>>> import numpy as np
>>> np.set_printoptions(precision=3, suppress=True, linewidth=140, floatmode="fixed")
>>> rnd = lambda a: np.round(a, 3) + 0
>>> B = np.array([[0, 0, 1, 0], [2, 0, 0, 2], [1, 2, 1, 2], [2, 0, 2, 2]])
>>> m1 = B + B.T
>>> m1
array([[0, 2, 2, 2],
       [2, 0, 2, 2],
       [2, 2, 2, 4],
       [2, 2, 4, 4]])
>>> blk = np.stack([m1, -3 * m1, m1[::-1]])
>>> print(np.einsum("bij,cij->bc", blk, blk))
[[  92 -276   72]
 [-276  828 -216]
 [  72 -216   92]]
>>> blk.shape
(3, 4, 4)
>>> rnd(np.linalg.det(blk))
array([0.000, 0.000, 0.000])
>>> print(blk.sum(axis=0))
[[ 2 -2  0  0]
 [-2  2 -2  0]
 [-2 -4 -2 -6]
 [-4 -2 -6 -6]]
>>> np.linalg.matrix_rank(blk.reshape(3, -1))
np.int64(2)
>>> np.abs(np.diag(np.linalg.qr(m1)[1])) > 1e-9
array([ True,  True,  True, False])
>>> print(np.unique(m1.round(6), axis=0).shape)
(4, 4)
>>> np.linalg.lstsq(m1[:-1].T, m1[-1])[2]
np.int32(3)
>>> try:
...     np.linalg.inv(m1)
... except np.linalg.LinAlgError as e:
...     print(repr(e))
... 
LinAlgError('Singular matrix')
>>> rng = np.random.default_rng(9046)
>>> idx = rng.permutation(4)
>>> idx
array([1, 0, 2, 3])
>>> B = m1[idx][:, idx]
>>> np.diag(B)
array([0, 0, 2, 4])
>>> B
array([[0, 2, 2, 2],
       [2, 0, 2, 2],
       [2, 2, 2, 4],
       [2, 2, 4, 4]])
>>> print(np.allclose(B, m1))
True
>>> X = np.load("dump.npy")
>>> X
array([[ 0,  0,  0,  0,  0,  0, -2],
       [ 0,  3,  2,  0,  0, -2,  0],
       [ 0,  0,  0, -3,  0,  0,  0],
       [-2,  3, -3, -3,  0,  0, -1],
       [ 0,  0,  0,  1,  0,  0,  0],
       [ 0,  0,  0,  0,  0, -1,  0],
       [ 0,  0,  3,  0,  0,  0,  0],
       [ 0,  0,  1,  0,  0,  0,  0],
       [ 0,  0,  0,  0,  0,  0,  0],
       [ 0,  0,  0,  2,  2,  0,  0],
       [ 0, -2,  2,  0,  0,  0,  0]])
>>> X @ X
Traceback (most recent call last):
  File "<python-input-25>", line 1, in <module>
    X @ X
    ~~^~~
ValueError: matmul: Input operand 1 has a mismatch in its core dimension 0, with gufunc signature (n?,k),(k,m?)->(n?,m?) (size 11 is different from 7)
>>> G = X.T @ X
>>> print(rnd(np.linalg.svd(X, compute_uv=False) ** 2))
[44.464 20.785 14.776  4.502  2.990  1.671  0.812]
>>> np.diag(G)
array([ 4, 22, 27, 23,  4,  5,  5])
>>> np.linalg.matrix_rank(G)
np.int64(7)
>>> np.trace(G), (X ** 2).sum()
(np.int64(90), np.int64(90))
>>> (X @ X.T).shape
(11, 11)
>>> rnd(np.linalg.eigvalsh(G)[::-1])
array([44.464, 20.785, 14.776,  4.502,  2.990,  1.671,  0.812])
>>> B = np.c_[X[:, :6] @ np.array([[-1, 2, 0, 2, -3, -1],
...     [-3, -1, 0, -3, -3, -3],
...     [2, 1, -2, 2, -2, -1],
...     [2, -3, -2, 3, 0, -1],
...     [0, 1, -2, -1, 2, 1],
...     [3, 0, -1, 3, -2, 0]]), np.array([6, 2, 6, 2, 3, 1, 0, 8, 5, 2, 9])]
>>> B
array([[  0,   0,   0,   0,   0,   0,   6],
       [-11,  -1,  -2, -11,  -9, -11,   2],
       [ -6,   9,   6,  -9,   0,   3,   6],
       [-19,  -1,  12, -28,   3,  -1,   2],
       [  2,  -3,  -2,   3,   0,  -1,   3],
       [ -3,   0,   1,  -3,   2,   0,   1],
       [  6,   3,  -6,   6,  -6,  -3,   0],
       [  2,   1,  -2,   2,  -2,  -1,   8],
       [  0,   0,   0,   0,   0,   0,   5],
       [  4,  -4,  -8,   4,   4,   0,   2],
       [ 10,   4,  -4,  10,   2,   4,   9]])
>>> print(np.linalg.matrix_rank(np.c_[X, B]))
8
>>> print(rnd(np.linalg.norm(np.linalg.qr(X)[0].T @ B, axis=0) ** 2 / ((B ** 2).sum(axis=0) + 1e-12)))
[1.000 1.000 1.000 1.000 1.000 1.000 0.567]
>>> rank = np.linalg.matrix_rank(m1)
>>> rank
np.int64(3)
>>> N = np.linalg.svd(m1)[2][rank:].T
>>> print([int(np.linalg.matrix_rank(np.delete(m1, i, axis=0))) for i in range(4)])
[3, 3, 2, 3]
>>> rnd(N[:, 0] / N[np.abs(N[:, 0]).round(6).argmax(), 0])
array([ 1.000,  1.000,  0.000, -1.000])
>>> [int(np.linalg.matrix_rank(m1[:i])) for i in range(1, len(m1) + 1)]
[1, 2, 3, 3]
>>> N.shape
(4, 1)
>>> print([int(np.linalg.matrix_rank(m1[:, :j + 1])) for j in range(4)])
[1, 2, 3, 3]
>>> E = np.load("layer19.npy")
>>> E
array([[ 0.327, -0.168,  0.168,  0.994, -0.983],
       [ 0.363, -0.188,  0.188,  0.997, -0.990],
       [ 0.197, -0.100,  0.100,  0.935, -0.885],
       [ 0.080, -0.040,  0.040,  0.592, -0.508],
       [ 0.235, -0.119,  0.119,  0.967, -0.933],
       [-0.119,  0.060, -0.060, -0.770,  0.686],
       [ 0.197, -0.100,  0.100,  0.935, -0.885],
       [-0.060,  0.030, -0.030, -0.470,  0.397],
       [ 0.178, -0.090,  0.090,  0.910, -0.851],
       [ 0.159, -0.080,  0.080,  0.876, -0.808],
       [-0.345,  0.178, -0.178, -0.996,  0.987],
       [-0.119,  0.060, -0.060, -0.770,  0.686],
       [ 0.159, -0.080,  0.080,  0.876, -0.808],
       [ 0.080, -0.040,  0.040,  0.592, -0.508],
       [-0.119,  0.060, -0.060, -0.770,  0.686],
       [-0.345,  0.178, -0.178, -0.996,  0.987],
       [ 0.060, -0.030,  0.030,  0.470, -0.397],
       [ 0.080, -0.040,  0.040,  0.592, -0.508],
       [-0.235,  0.119, -0.119, -0.967,  0.933],
       [ 0.080, -0.040,  0.040,  0.592, -0.508],
       [-0.040,  0.020, -0.020, -0.327,  0.273],
       [-0.040,  0.020, -0.020, -0.327,  0.273],
       [ 0.159, -0.080,  0.080,  0.876, -0.808],
       [ 0.119, -0.060,  0.060,  0.770, -0.686],
       [ 0.291, -0.149,  0.149,  0.988, -0.970],
       [ 0.139, -0.070,  0.070,  0.831, -0.753],
       [ 0.139, -0.070,  0.070,  0.831, -0.753],
       [-0.080,  0.040, -0.040, -0.592,  0.508],
       [-0.040,  0.020, -0.020, -0.327,  0.273],
       [-0.040,  0.020, -0.020, -0.327,  0.273],
       [ 0.235, -0.119,  0.119,  0.967, -0.933],
       [-0.159,  0.080, -0.080, -0.876,  0.808],
       [-0.478,  0.254, -0.254, -1.000,  0.999],
       [-0.040,  0.020, -0.020, -0.327,  0.273],
       [ 0.159, -0.080,  0.080,  0.876, -0.808],
       [-0.119,  0.060, -0.060, -0.770,  0.686],
       [-0.254,  0.129, -0.129, -0.976,  0.949],
       [ 0.197, -0.100,  0.100,  0.935, -0.885],
       [ 0.000,  0.000,  0.000,  0.000,  0.000],
       [ 0.040, -0.020,  0.020,  0.327, -0.273],
       [ 0.217, -0.110,  0.110,  0.954, -0.912],
       [-0.100,  0.050, -0.050, -0.691,  0.604],
       [ 0.060, -0.030,  0.030,  0.470, -0.397]])
>>> d = np.linalg.norm(E[:, None] - E[None], axis=-1)
>>> np.flatnonzero(d[15] < d.mean() / 2)
array([ 5, 10, 11, 14, 15, 18, 31, 32, 35, 36, 41])
>>> np.unravel_index(d.round(6).argmax(), d.shape)
(np.int64(1), np.int64(32))
>>> d.shape
(43, 43)
>>> d[15].round(6).argsort(kind="stable")[:4]
array([10, 15, 36, 18])
